$ ipython --no-banner

In [1]: import numpy as np

In [2]: np.set_printoptions(precision=3, suppress=True, linewidth=160)

In [3]: data = np.loadtxt("layer4.csv", delimiter=",")

In [4]: data
Out[4]: 
array([[ 8.,  6.,  4.,  4.,  2.,  4., 12.,  6.,  8.,  8.,  6.,  8.,  8.,  4.],
       [ 6., 18., 12.,  6.,  6.,  9.,  9.,  9.,  9., 12.,  6., 15.,  9.,  3.],
       [ 4., 12., 11.,  5.,  7., 11.,  6., 12.,  7., 10.,  9., 13.,  4.,  5.],
       [ 4.,  6.,  5.,  3.,  3.,  5.,  6.,  6.,  5.,  6.,  5.,  7.,  4.,  3.],
       [ 2.,  6.,  7.,  3.,  5.,  8.,  3.,  9.,  4.,  6.,  7.,  8.,  1.,  4.],
       [ 4.,  9., 11.,  5.,  8., 13.,  6., 15.,  7., 10., 12., 13.,  2.,  7.],
       [12.,  9.,  6.,  6.,  3.,  6., 18.,  9., 12., 12.,  9., 12., 12.,  6.],
       [ 6.,  9., 12.,  6.,  9., 15.,  9., 18.,  9., 12., 15., 15.,  3.,  9.],
       [ 8.,  9.,  7.,  5.,  4.,  7., 12.,  9.,  9., 10.,  8., 11.,  8.,  5.],
       [ 8., 12., 10.,  6.,  6., 10., 12., 12., 10., 12., 10., 14.,  8.,  6.],
       [ 6.,  6.,  9.,  5.,  7., 12.,  9., 15.,  8., 10., 13., 12.,  3.,  8.],
       [ 8., 15., 13.,  7.,  8., 13., 12., 15., 11., 14., 12., 17.,  8.,  7.],
       [ 8.,  9.,  4.,  4.,  1.,  2., 12.,  3.,  8.,  8.,  3.,  8., 10.,  2.],
       [ 4.,  3.,  5.,  3.,  4.,  7.,  6.,  9.,  5.,  6.,  8.,  7.,  2.,  5.]])

In [5]: # symmetric

In [6]: x = np.array([-1, 2, 2, -1, 1, 2, 2, 0, 2, -1, 2, 0, 1, -1])

In [7]: np.sign((data @ x).round(6))
Out[7]: array([1., 1., 1., 1., 1., 1., 1., 1., 1., 1., 1., 1., 1., 1.])

In [8]: data @ np.ones(14)
Out[8]: array([ 88., 129., 116.,  68.,  73., 122., 132., 147., 112., 136., 123., 160.,  82.,  74.])

In [9]: data @ x
Out[9]: array([ 66., 114.,  99.,  55.,  61., 100.,  99., 117.,  88., 110.,  95., 132.,  65.,  56.])

In [10]: rng = np.random.default_rng(922115)

In [11]: z = rng.permutation(14)

In [12]: z
Out[12]: array([ 1,  9, 13,  4,  7,  8,  5,  3, 10,  2, 12,  0,  6, 11])

In [13]: M2 = data[z][:, z]

In [14]: np.allclose(M2, data)
Out[14]: False

In [15]: np.trace(M2)
Out[15]: np.float64(160.0)

In [16]: T = data.reshape(14, 2, -1)

In [17]: T.sum(axis=1)
Out[17]: 
array([[14., 14., 12., 10., 10., 12., 16.],
       [15., 27., 24., 12., 21., 18., 12.],
       [16., 19., 21., 14., 20., 15., 11.],
       [10., 11., 11.,  8., 10.,  9.,  9.],
       [11., 10., 13., 10., 13.,  9.,  7.],
       [19., 16., 21., 17., 21., 15., 13.],
       [21., 21., 18., 15., 15., 18., 24.],
       [24., 18., 24., 21., 24., 18., 18.],
       [17., 18., 17., 13., 15., 15., 17.],
       [20., 22., 22., 16., 20., 18., 18.],
       [21., 14., 19., 18., 19., 15., 17.],
       [23., 26., 27., 19., 25., 21., 19.],
       [11., 17., 12.,  7.,  9., 12., 14.],
       [13.,  8., 11., 11., 11.,  9., 11.]])

In [18]: np.swapaxes(T, 1, 2)[6]
Out[18]: 
array([[12.,  9.],
       [ 9., 12.],
       [ 6., 12.],
       [ 6.,  9.],
       [ 3., 12.],
       [ 6., 12.],
       [18.,  6.]])

In [19]: np.einsum("ihd,ihd->ih", T, T)
Out[19]: 
array([[ 296.,  344.],
       [ 738.,  657.],
       [ 512.,  584.],
       [ 156.,  196.],
       [ 196.,  263.],
       [ 512.,  740.],
       [ 666.,  774.],
       [ 684., 1089.],
       [ 428.,  536.],
       [ 624.,  784.],
       [ 452.,  775.],
       [ 884., 1088.],
       [ 326.,  314.],
       [ 160.,  284.]])
